$ python3 -q
>>> import numpy as np
>>> np.set_printoptions(precision=2, suppress=True, linewidth=120, floatmode="fixed")
>>> def rnd(a):
...     return np.round(a, 2) + 0
... 
>>> M = np.load("test0.npy")
>>> M
array([[ 0.00,  0.00,  0.00,  0.00,  0.00,  0.00,  0.00,  0.00,  0.00, -5.00, -5.00, -1.00],
       [ 0.00,  0.00,  0.00,  0.00,  0.00,  0.00,  0.00,  0.00,  0.00, -5.00,  1.00,  5.00],
       [ 0.00,  0.00,  0.00,  0.00,  0.00,  0.00,  0.00,  0.00,  0.00,  2.00, -3.00,  5.00],
       [ 0.00,  0.00,  0.00,  0.00,  0.00,  0.00,  0.00,  0.00,  0.00, -3.00,  5.00, -5.00],
       [ 0.00,  0.00,  0.00,  0.00,  0.00,  0.00,  0.00,  0.00,  0.00,  2.00,  1.00, -4.00],
       [ 0.00,  0.00,  0.00,  0.00,  0.00,  0.00,  0.00,  0.00,  0.00,  5.00,  2.00, -4.00],
       [ 0.00,  0.00,  0.00,  0.00,  0.00,  0.00,  0.00,  0.00,  0.00,  1.00,  2.00,  5.00],
       [ 0.00,  0.00,  0.00,  0.00,  0.00,  0.00,  0.00,  0.00,  0.00, -5.00, -3.00, -5.00],
       [ 0.00,  0.00,  0.00,  0.00,  0.00,  0.00,  0.00,  0.00,  0.00,  4.00, -4.00,  5.00],
       [-5.00, -5.00,  2.00, -3.00,  2.00,  5.00,  1.00, -5.00,  4.00,  0.00,  0.00,  0.00],
       [-5.00,  1.00, -3.00,  5.00,  1.00,  2.00,  2.00, -3.00, -4.00,  0.00,  0.00,  0.00],
       [-1.00,  5.00,  5.00, -5.00, -4.00, -4.00,  5.00, -5.00,  5.00,  0.00,  0.00,  0.00]])
>>> # rank 6
>>> [round(float(np.linalg.det(M[:i, :i])), 2) + 0 for i in range(1, 13)]
[0.0, 0.0, 0.0, 0.0, 0.0, 0.0, 0.0, 0.0, 0.0, 0.0, 0.0, 0.0]
>>> rnd(np.linalg.eigvalsh(M).min())
np.float64(-14.26)
>>> M2 = M / np.sqrt((M ** 2).mean(axis=1, keepdims=True))
>>> np.linalg.matrix_rank(M - M.mean(axis=1, keepdims=True))
np.int64(6)
>>> cov = M.T @ M
>>> (M @ M.T).shape
(12, 12)
>>> rnd(np.linalg.svd(M, compute_uv=False) ** 2)
array([203.27, 203.27, 134.45, 134.45,  73.28,  73.28,   0.00,   0.00,   0.00,   0.00,   0.00,   0.00])
>>> np.trace(cov), (M ** 2).sum()
(np.float64(822.0), np.float64(822.0))
>>> np.linalg.matrix_rank(cov)
np.int64(6)
>>> cov
array([[ 51.00,  15.00,   0.00,  -5.00, -11.00, -31.00, -20.00,  45.00,  -5.00,   0.00,   0.00,   0.00],
       [ 15.00,  51.00,  12.00,  -5.00, -29.00, -43.00,  22.00,  -3.00,   1.00,   0.00,   0.00,   0.00],
       [  0.00,  12.00,  38.00, -46.00, -19.00, -16.00,  21.00, -26.00,  45.00,   0.00,   0.00,   0.00],
       [ -5.00,  -5.00, -46.00,  59.00,  19.00,  15.00, -18.00,  25.00, -57.00,   0.00,   0.00,   0.00],
       [-11.00, -29.00, -19.00,  19.00,  21.00,  28.00, -16.00,   7.00, -16.00,   0.00,   0.00,   0.00],
       [-31.00, -43.00, -16.00,  15.00,  28.00,  45.00, -11.00, -11.00,  -8.00,   0.00,   0.00,   0.00],
       [-20.00,  22.00,  21.00, -18.00, -16.00, -11.00,  30.00, -36.00,  21.00,   0.00,   0.00,   0.00],
       [ 45.00,  -3.00, -26.00,  25.00,   7.00, -11.00, -36.00,  59.00, -33.00,   0.00,   0.00,   0.00],
       [ -5.00,   1.00,  45.00, -57.00, -16.00,  -8.00,  21.00, -33.00,  57.00,   0.00,   0.00,   0.00],
       [  0.00,   0.00,   0.00,   0.00,   0.00,   0.00,   0.00,   0.00,   0.00, 134.00,  12.00,  27.00],
       [  0.00,   0.00,   0.00,   0.00,   0.00,   0.00,   0.00,   0.00,   0.00,  12.00,  94.00, -37.00],
       [  0.00,   0.00,   0.00,   0.00,   0.00,   0.00,   0.00,   0.00,   0.00,  27.00, -37.00, 183.00]])
